In [1]: import numpy as np

In [2]: import numpy.linalg as la

In [3]: np.set_printoptions(precision=1, suppress=True, linewidth=140, floatmode="fixed")

In [4]: r0 = np.array([2, 3, 1, 0, 1, 2]) + 0.5

In [5]: arr = np.outer(r0, r0) / (r0 @ r0)

In [6]: arr.round(1) + 0
Out[6]: 
array([[0.2, 0.3, 0.1, 0.0, 0.1, 0.2],
       [0.3, 0.4, 0.2, 0.1, 0.2, 0.3],
       [0.1, 0.2, 0.1, 0.0, 0.1, 0.1],
       [0.0, 0.1, 0.0, 0.0, 0.0, 0.0],
       [0.1, 0.2, 0.1, 0.0, 0.1, 0.1],
       [0.2, 0.3, 0.1, 0.0, 0.1, 0.2]])

In [7]: U, s, Vt = la.svd(arr)

In [8]: print(s.round(1) + 0)
[1.0 0.0 0.0 0.0 0.0 0.0]

In [9]: other = U[:, :1] @ np.diag(s[:1]) @ Vt[:1]

In [10]: other.round(1) + 0
Out[10]: 
array([[0.2, 0.3, 0.1, 0.0, 0.1, 0.2],
       [0.3, 0.4, 0.2, 0.1, 0.2, 0.3],
       [0.1, 0.2, 0.1, 0.0, 0.1, 0.1],
       [0.0, 0.1, 0.0, 0.0, 0.0, 0.0],
       [0.1, 0.2, 0.1, 0.0, 0.1, 0.1],
       [0.2, 0.3, 0.1, 0.0, 0.1, 0.2]])

In [11]: round(la.norm(arr - other, 2), 1), round(s[1], 1)
Out[11]: (np.float64(0.0), np.float64(0.0))

In [12]: la.matrix_rank(arr, rtol=0.05)
Out[12]: np.int64(1)

In [13]: x = np.array([0, 1, 1, 1, 2, 1])

In [14]: h = np.maximum(arr @ x, 0)

In [15]: np.maximum(arr @ (3 * x), 0)
Out[15]: array([2.8, 3.9, 1.7, 0.6, 1.7, 2.8])

In [16]: arr.T @ h
Out[16]: array([0.9, 1.3, 0.6, 0.2, 0.6, 0.9])

In [17]: np.flatnonzero(h > 1e-9)
Out[17]: array([0, 1, 2, 3, 4, 5])

In [18]: np.tanh(arr @ x)
Out[18]: array([0.7, 0.9, 0.5, 0.2, 0.5, 0.7])

In [19]: h
Out[19]: array([0.9, 1.3, 0.6, 0.2, 0.6, 0.9])

In [20]: np.round(arr.reshape(-1, 2), 1) + 0
Out[20]: 
array([[0.2, 0.3],
       [0.1, 0.0],
       [0.1, 0.2],
       [0.3, 0.4],
       [0.2, 0.1],
       [0.2, 0.3],
       [0.1, 0.2],
       [0.1, 0.0],
       [0.1, 0.1],
       [0.0, 0.1],
       [0.0, 0.0],
       [0.0, 0.0],
       [0.1, 0.2],
       [0.1, 0.0],
       [0.1, 0.1],
       [0.2, 0.3],
       [0.1, 0.0],
       [0.1, 0.2]])

In [21]: np.round(arr.ravel(order="F"), 1) + 0
Out[21]: 
array([0.2, 0.3, 0.1, 0.0, 0.1, 0.2, 0.3, 0.4, 0.2, 0.1, 0.2, 0.3, 0.1, 0.2, 0.1, 0.0, 0.1, 0.1, 0.0, 0.1, 0.0, 0.0, 0.0, 0.0, 0.1, 0.2,
       0.1, 0.0, 0.1, 0.1, 0.2, 0.3, 0.1, 0.0, 0.1, 0.2])

In [22]: T = arr.reshape(6, 2, -1)

In [23]: T.shape
Out[23]: (6, 2, 3)

In [24]: np.einsum("ihd,jhd->hij", T, T).shape
Out[24]: (2, 6, 6)

In [25]: print(T.sum(axis=1))
[[0.3 0.4 0.3]
 [0.4 0.6 0.5]
 [0.2 0.3 0.2]
 [0.1 0.1 0.1]
 [0.2 0.3 0.2]
 [0.3 0.4 0.3]]
